% python3 -q
>>> import numpy as np
>>> np.set_printoptions(precision=1, suppress=True, linewidth=140)
>>> def rnd(a):
...     return np.round(a, 1) + 0
... 
>>> W0 = np.loadtxt("arr.csv", delimiter=",")
>>> print(W0)
[[ 1.  0.  0.  0.  0.  0.  0.  0.  0.  0.  0.]
 [ 0.  1.  0.  0.  0.  0.  0.  0.  0.  0.  0.]
 [ 0.  1.  1.  0.  0.  0.  0.  0.  0.  0.  0.]
 [ 1. -1. -1.  1.  0.  0.  0.  0.  0.  0.  0.]
 [-1.  1.  2. -2.  1.  0.  0.  0.  0.  0.  0.]
 [-1.  2.  2.  2.  1.  1.  0.  0.  0.  0.  0.]
 [ 0.  1.  2.  0. -1.  1.  1.  0.  0.  0.  0.]
 [ 0. -2.  1. -2.  0.  0.  1.  1.  0.  0.  0.]
 [-1.  0. -1.  0. -2. -1.  1.  1.  1.  0.  0.]
 [-1. -1. -2.  1.  2.  2.  1. -1.  1.  1.  0.]
 [ 2. -1. -2. -2. -1. -2.  1. -2.  1.  0.  1.]]
>>> r0, g = W0[3], W0[4]
>>> print(r0 @ r0)
4.0
>>> print(r0 @ g)
-6.0
>>> p = (r0 @ g) / (r0 @ r0) * r0
>>> print(np.outer(r0, g))
[[-1.  1.  2. -2.  1.  0.  0.  0.  0.  0.  0.]
 [ 1. -1. -2.  2. -1. -0. -0. -0. -0. -0. -0.]
 [ 1. -1. -2.  2. -1. -0. -0. -0. -0. -0. -0.]
 [-1.  1.  2. -2.  1.  0.  0.  0.  0.  0.  0.]
 [-0.  0.  0. -0.  0.  0.  0.  0.  0.  0.  0.]
 [-0.  0.  0. -0.  0.  0.  0.  0.  0.  0.  0.]
 [-0.  0.  0. -0.  0.  0.  0.  0.  0.  0.  0.]
 [-0.  0.  0. -0.  0.  0.  0.  0.  0.  0.  0.]
 [-0.  0.  0. -0.  0.  0.  0.  0.  0.  0.  0.]
 [-0.  0.  0. -0.  0.  0.  0.  0.  0.  0.  0.]
 [-0.  0.  0. -0.  0.  0.  0.  0.  0.  0.  0.]]
>>> print(g - p)
[ 0.5 -0.5  0.5 -0.5  1.   0.   0.   0.   0.   0.   0. ]
>>> print(rnd(np.linalg.norm(r0 + g) ** 2 + np.linalg.norm(r0 - g) ** 2))
30.0
>>> print(p)
[-1.5  1.5  1.5 -1.5 -0.  -0.  -0.  -0.  -0.  -0.  -0. ]
>>> print((g - p) @ r0)
0.0
>>> rng = np.random.default_rng(4)
>>> idx = rng.permutation(11)
>>> other = W0[:, idx] * rng.choice([-1, 1], 11)
>>> print(other)
[[-0.  1.  0. -0.  0. -0.  0. -0. -0.  0. -0.]
 [-1.  0.  0. -0.  0. -0.  0. -0. -0.  0. -0.]
 [-1.  0.  0. -1.  0. -0.  0. -0. -0.  0. -0.]
 [ 1.  1.  0.  1.  0. -0.  0. -0. -0.  1. -0.]
 [-1. -1.  0. -2.  0. -0.  0. -0. -1. -2. -0.]
 [-2. -1.  0. -2.  0. -0.  0. -0. -1.  2. -1.]
 [-1.  0.  0. -2.  0. -0.  0. -1.  1.  0. -1.]
 [ 2.  0.  0. -1.  0. -0.  1. -1. -0. -2. -0.]
 [-0. -1.  1.  1.  0. -0.  1. -1.  2.  0.  1.]
 [ 1. -1.  1.  2.  0. -1. -1. -1. -2.  1. -2.]
 [ 1.  2.  1.  2.  1. -0. -2. -1.  1. -2.  2.]]
>>> Uu, _, vt = np.linalg.svd(W0.T @ other)
>>> print(idx)
[ 1  0  8  2 10  9  7  6  4  3  5]
>>> print(rnd(other.mean(axis=0)))
[-0.1  0.   0.3 -0.2  0.1 -0.1 -0.1 -0.5  0.  -0.2 -0.1]
>>> print(other.sum(axis=0))
[-1.  0.  3. -2.  1. -1. -1. -5.  0. -2. -1.]
>>> r0 = np.array([-2, 0, 0, 3])
>>> A = np.outer(rng.normal(size=37), r0) + 0.1 * rng.normal(size=(37, 4))
>>> print(rnd(A))
[[-1.   0.  -0.1  1.5]
 [ 3.   0.1 -0.1 -4.3]
 [-4.5  0.   0.1  6.8]
 [ 3.9  0.   0.  -5.7]
 [-2.3  0.1 -0.1  3.2]
 [ 0.9  0.  -0.1 -0.8]
 [ 1.7  0.1 -0.1 -2.7]
 [ 1.1 -0.2 -0.1 -2. ]
 [ 1.4  0.2 -0.1 -1.9]
 [-0.8  0.  -0.1  1. ]
 [ 0.1 -0.1  0.  -0.4]
 [-2.8  0.   0.   4.6]
 [ 3.7  0.   0.  -5.5]
 [ 0.1  0.1  0.   0.1]
 [ 1.7  0.1 -0.1 -2.5]
 [-1.5  0.   0.1  2.3]
 [ 4.2  0.1  0.  -6.4]
 [ 0.7 -0.2  0.2 -1. ]
 [-0.4  0.2  0.2  0.6]
 [ 3.   0.1  0.2 -4.5]
 [-2.   0.1  0.   3. ]
 [-0.3 -0.1 -0.1  0.3]
 [-2.   0.1 -0.1  3.1]
 [-1.8  0.   0.   2.9]
 [ 1.9  0.   0.  -2.9]
 [ 1.7 -0.1  0.1 -2.5]
 [ 0.4  0.   0.  -0.6]
 [-1.5 -0.1 -0.1  2.2]
 [-1.6  0.   0.2  2.6]
 [ 1.1  0.   0.2 -2.1]
 [ 1.2 -0.1  0.1 -1.7]
 [ 1.7  0.   0.1 -2.3]
 [ 1.   0.1  0.  -1.8]
 [ 0.6  0.  -0.3 -0.6]
 [ 0.4  0.   0.  -0.4]
 [-4.2  0.   0.   6.1]
 [ 0.9 -0.1  0.1 -1.4]]
>>> idx = A[:, 1] > np.median(A[:, 1])
>>> r0 = A[idx].mean(axis=0) - A[~idx].mean(axis=0)
>>> print(rnd(r0))
[ 0.4  0.1  0.  -0.7]
>>> print(rnd((((A - A.mean(axis=0)) @ r0 > 0) == idx).mean()))
0.5
>>> print(idx.astype(int))
[1 1 0 1 1 0 1 0 1 0 0 0 0 1 1 1 1 0 1 1 1 0 1 0 0 0 1 0 0 0 0 1 1 0 0 1 0]
>>> print(rnd(A.reshape(2, -1)))
[[-1.   0.  -0.1  1.5  3.   0.1 -0.1 -4.3 -4.5  0.   0.1  6.8  3.9  0.   0.  -5.7 -2.3  0.1 -0.1  3.2  0.9  0.  -0.1 -0.8  1.7  0.1 -0.1
  -2.7  1.1 -0.2 -0.1 -2.   1.4  0.2 -0.1 -1.9 -0.8  0.  -0.1  1.   0.1 -0.1  0.  -0.4 -2.8  0.   0.   4.6  3.7  0.   0.  -5.5  0.1  0.1
   0.   0.1  1.7  0.1 -0.1 -2.5 -1.5  0.   0.1  2.3  4.2  0.1  0.  -6.4  0.7 -0.2  0.2 -1.  -0.4  0.2]
 [ 0.2  0.6  3.   0.1  0.2 -4.5 -2.   0.1  0.   3.  -0.3 -0.1 -0.1  0.3 -2.   0.1 -0.1  3.1 -1.8  0.   0.   2.9  1.9  0.   0.  -2.9  1.7
  -0.1  0.1 -2.5  0.4  0.   0.  -0.6 -1.5 -0.1 -0.1  2.2 -1.6  0.   0.2  2.6  1.1  0.   0.2 -2.1  1.2 -0.1  0.1 -1.7  1.7  0.   0.1 -2.3
   1.   0.1  0.  -1.8  0.6  0.  -0.3 -0.6  0.4  0.   0.  -0.4 -4.2  0.   0.   6.1  0.9 -0.1  0.1 -1.4]]
>>> print(rnd(A.ravel(order="F")))
[-1.   3.  -4.5  3.9 -2.3  0.9  1.7  1.1  1.4 -0.8  0.1 -2.8  3.7  0.1  1.7 -1.5  4.2  0.7 -0.4  3.  -2.  -0.3 -2.  -1.8  1.9  1.7  0.4
 -1.5 -1.6  1.1  1.2  1.7  1.   0.6  0.4 -4.2  0.9  0.   0.1  0.   0.   0.1  0.   0.1 -0.2  0.2  0.  -0.1  0.   0.   0.1  0.1  0.   0.1
 -0.2  0.2  0.1  0.1 -0.1  0.1  0.   0.  -0.1  0.  -0.1  0.   0.  -0.1  0.   0.1  0.   0.   0.  -0.1 -0.1 -0.1  0.1  0.  -0.1 -0.1 -0.1
 -0.1 -0.1 -0.1  0.   0.   0.   0.  -0.1  0.1  0.   0.2  0.2  0.2  0.  -0.1 -0.1  0.   0.   0.1  0.  -0.1  0.2  0.2  0.1  0.1  0.  -0.3
  0.   0.   0.1  1.5 -4.3  6.8 -5.7  3.2 -0.8 -2.7 -2.  -1.9  1.  -0.4  4.6 -5.5  0.1 -2.5  2.3 -6.4 -1.   0.6 -4.5  3.   0.3  3.1  2.9
 -2.9 -2.5 -0.6  2.2  2.6 -2.1 -1.7 -2.3 -1.8 -0.6 -0.4  6.1 -1.4]
>>> print(rnd(A.reshape(-1, 2)))
[[-1.   0. ]
 [-0.1  1.5]
 [ 3.   0.1]
 [-0.1 -4.3]
 [-4.5  0. ]
 [ 0.1  6.8]
 [ 3.9  0. ]
 [ 0.  -5.7]
 [-2.3  0.1]
 [-0.1  3.2]
 [ 0.9  0. ]
 [-0.1 -0.8]
 [ 1.7  0.1]
 [-0.1 -2.7]
 [ 1.1 -0.2]
 [-0.1 -2. ]
 [ 1.4  0.2]
 [-0.1 -1.9]
 [-0.8  0. ]
 [-0.1  1. ]
 [ 0.1 -0.1]
 [ 0.  -0.4]
 [-2.8  0. ]
 [ 0.   4.6]
 [ 3.7  0. ]
 [ 0.  -5.5]
 [ 0.1  0.1]
 [ 0.   0.1]
 [ 1.7  0.1]
 [-0.1 -2.5]
 [-1.5  0. ]
 [ 0.1  2.3]
 [ 4.2  0.1]
 [ 0.  -6.4]
 [ 0.7 -0.2]
 [ 0.2 -1. ]
 [-0.4  0.2]
 [ 0.2  0.6]
 [ 3.   0.1]
 [ 0.2 -4.5]
 [-2.   0.1]
 [ 0.   3. ]
 [-0.3 -0.1]
 [-0.1  0.3]
 [-2.   0.1]
 [-0.1  3.1]
 [-1.8  0. ]
 [ 0.   2.9]
 [ 1.9  0. ]
 [ 0.  -2.9]
 [ 1.7 -0.1]
 [ 0.1 -2.5]
 [ 0.4  0. ]
 [ 0.  -0.6]
 [-1.5 -0.1]
 [-0.1  2.2]
 [-1.6  0. ]
 [ 0.2  2.6]
 [ 1.1  0. ]
 [ 0.2 -2.1]
 [ 1.2 -0.1]
 [ 0.1 -1.7]
 [ 1.7  0. ]
 [ 0.1 -2.3]
 [ 1.   0.1]
 [ 0.  -1.8]
 [ 0.6  0. ]
 [-0.3 -0.6]
 [ 0.4  0. ]
 [ 0.  -0.4]
 [-4.2  0. ]
 [ 0.   6.1]
 [ 0.9 -0.1]
 [ 0.1 -1.4]]
>>> t3 = A.reshape(37, 2, -1)
>>> print(t3.shape)
(37, 2, 2)
>>> print(rnd(t3.transpose(1, 0, 2)))
[[[-1.   0. ]
  [ 3.   0.1]
  [-4.5  0. ]
  [ 3.9  0. ]
  [-2.3  0.1]
  [ 0.9  0. ]
  [ 1.7  0.1]
  [ 1.1 -0.2]
  [ 1.4  0.2]
  [-0.8  0. ]
  [ 0.1 -0.1]
  [-2.8  0. ]
  [ 3.7  0. ]
  [ 0.1  0.1]
  [ 1.7  0.1]
  [-1.5  0. ]
  [ 4.2  0.1]
  [ 0.7 -0.2]
  [-0.4  0.2]
  [ 3.   0.1]
  [-2.   0.1]
  [-0.3 -0.1]
  [-2.   0.1]
  [-1.8  0. ]
  [ 1.9  0. ]
  [ 1.7 -0.1]
  [ 0.4  0. ]
  [-1.5 -0.1]
  [-1.6  0. ]
  [ 1.1  0. ]
  [ 1.2 -0.1]
  [ 1.7  0. ]
  [ 1.   0.1]
  [ 0.6  0. ]
  [ 0.4  0. ]
  [-4.2  0. ]
  [ 0.9 -0.1]]

 [[-0.1  1.5]
  [-0.1 -4.3]
  [ 0.1  6.8]
  [ 0.  -5.7]
  [-0.1  3.2]
  [-0.1 -0.8]
  [-0.1 -2.7]
  [-0.1 -2. ]
  [-0.1 -1.9]
  [-0.1  1. ]
  [ 0.  -0.4]
  [ 0.   4.6]
  [ 0.  -5.5]
  [ 0.   0.1]
  [-0.1 -2.5]
  [ 0.1  2.3]
  [ 0.  -6.4]
  [ 0.2 -1. ]
  [ 0.2  0.6]
  [ 0.2 -4.5]
  [ 0.   3. ]
  [-0.1  0.3]
  [-0.1  3.1]
  [ 0.   2.9]
  [ 0.  -2.9]
  [ 0.1 -2.5]
  [ 0.  -0.6]
  [-0.1  2.2]
  [ 0.2  2.6]
  [ 0.2 -2.1]
  [ 0.1 -1.7]
  [ 0.1 -2.3]
  [ 0.  -1.8]
  [-0.3 -0.6]
  [ 0.  -0.4]
  [ 0.   6.1]
  [ 0.1 -1.4]]]
>>> print(np.einsum("ihd,jhd->hij", t3, t3).shape)
(2, 37, 37)
>>> print(rnd(t3[:, 0]))
[[-1.   0. ]
 [ 3.   0.1]
 [-4.5  0. ]
 [ 3.9  0. ]
 [-2.3  0.1]
 [ 0.9  0. ]
 [ 1.7  0.1]
 [ 1.1 -0.2]
 [ 1.4  0.2]
 [-0.8  0. ]
 [ 0.1 -0.1]
 [-2.8  0. ]
 [ 3.7  0. ]
 [ 0.1  0.1]
 [ 1.7  0.1]
 [-1.5  0. ]
 [ 4.2  0.1]
 [ 0.7 -0.2]
 [-0.4  0.2]
 [ 3.   0.1]
 [-2.   0.1]
 [-0.3 -0.1]
 [-2.   0.1]
 [-1.8  0. ]
 [ 1.9  0. ]
 [ 1.7 -0.1]
 [ 0.4  0. ]
 [-1.5 -0.1]
 [-1.6  0. ]
 [ 1.1  0. ]
 [ 1.2 -0.1]
 [ 1.7  0. ]
 [ 1.   0.1]
 [ 0.6  0. ]
 [ 0.4  0. ]
 [-4.2  0. ]
 [ 0.9 -0.1]]
>>> print(rnd(t3.sum(axis=1)))
[[-1.1  1.5]
 [ 2.9 -4.3]
 [-4.5  6.8]
 [ 3.9 -5.7]
 [-2.4  3.3]
 [ 0.7 -0.8]
 [ 1.6 -2.6]
 [ 1.  -2.2]
 [ 1.3 -1.7]
 [-1.   1. ]
 [ 0.1 -0.5]
 [-2.8  4.6]
 [ 3.7 -5.5]
 [ 0.2  0.1]
 [ 1.6 -2.5]
 [-1.5  2.3]
 [ 4.2 -6.3]
 [ 0.9 -1.2]
 [-0.2  0.9]
 [ 3.2 -4.4]
 [-1.9  3.2]
 [-0.4  0.2]
 [-2.2  3.3]
 [-1.8  2.9]
 [ 1.9 -2.9]
 [ 1.8 -2.5]
 [ 0.4 -0.6]
 [-1.5  2.2]
 [-1.4  2.6]
 [ 1.3 -2.2]
 [ 1.3 -1.8]
 [ 1.8 -2.3]
 [ 1.1 -1.7]
 [ 0.3 -0.6]
 [ 0.3 -0.4]
 [-4.3  6.2]
 [ 1.  -1.5]]
